% ipython --no-banner

In [1]: import numpy as np

In [2]: np.set_printoptions(precision=2, suppress=True, linewidth=160)

In [3]: def rnd(a):
   ...:     return np.round(a, 2) + 0
   ...: 

In [4]: A = np.load("layer7.npy")

In [5]: print(A)
[[ 19  12  23  26]
 [  2  -4   2   2]
 [ 11   9  22  22]
 [ -4   0 -16 -14]]

In [6]: U, s, Vt = np.linalg.svd(A)

In [7]: print(np.argmax(s[:-1] / (s[1:] + 1e-6)) + 1)
3

In [8]: out = U[:, :3] @ np.diag(s[:3]) @ Vt[:3]

In [9]: print(rnd(np.linalg.norm(A - out) / np.linalg.norm(A)))
0.0

In [10]: print(np.linalg.matrix_rank(out))
3

In [11]: print(np.linalg.matrix_power(A, 2))
[[ 534  387  551  660]
 [  44   58   50   60]
 [ 381  294  403  480]
 [-196 -192 -220 -260]]

In [12]: print(np.trace(A))
23

In [13]: print(rnd(np.sort(np.abs(np.linalg.eigvals(A)))))
[ 0.   0.9  4.6 26.7]

In [14]: print(np.allclose(A, A.T))
False

In [15]: print((A + A.T) / 2)
[[ 19.    7.   17.   11. ]
 [  7.   -4.    5.5   1. ]
 [ 17.    5.5  22.    3. ]
 [ 11.    1.    3.  -14. ]]

In [16]: U, s, Vt = np.linalg.svd(A, full_matrices=False)

In [17]: print(rnd(np.sqrt((s ** 2).sum())), rnd(np.linalg.norm(A)))
58.1 58.1

In [18]: print(rnd(s / s[0]))
[1.   0.16 0.08 0.  ]

In [19]: print(rnd(U.T @ A @ Vt.T))
[[57.23  0.    0.    0.  ]
 [ 0.    8.92  0.    0.  ]
 [ 0.    0.    4.54  0.  ]
 [ 0.    0.    0.    0.  ]]

In [20]: print(np.allclose(U * s @ Vt, A))
True

In [21]: print(rnd(np.cumsum(s ** 2) / np.sum(s ** 2)))
[0.97 0.99 1.   1.  ]

In [22]: print(rnd(U.T @ U))
[[1. 0. 0. 0.]
 [0. 1. 0. 0.]
 [0. 0. 1. 0.]
 [0. 0. 0. 1.]]

In [23]: rk = np.linalg.matrix_rank(A)

In [24]: print(rk)
3

In [25]: N = np.linalg.svd(A)[2][rk:].T

In [26]: print([int(np.linalg.matrix_rank(A[:i])) for i in range(1, len(A) + 1)])
[1, 2, 3, 3]

In [27]: print(rnd(N[:, 0] / N[np.abs(N[:, 0]).round(6).argmax(), 0]))
[-0.37 -0.08 -0.78  1.  ]

In [28]: print([int(np.linalg.matrix_rank(np.delete(A, i, axis=0))) for i in range(4)])
[3, 3, 3, 3]

In [29]: print(rnd(A @ N))
[[0.]
 [0.]
 [0.]
 [0.]]

In [30]: print(rnd(N @ N.T))
[[ 0.08  0.02  0.17 -0.21]
 [ 0.02  0.    0.03 -0.04]
 [ 0.17  0.03  0.35 -0.45]
 [-0.21 -0.04 -0.45  0.57]]

In [31]: print(np.allclose(A @ N, 0))
True

In [32]: print(np.linalg.matrix_rank(A.T @ A), np.linalg.matrix_rank(A @ A.T))
3 3
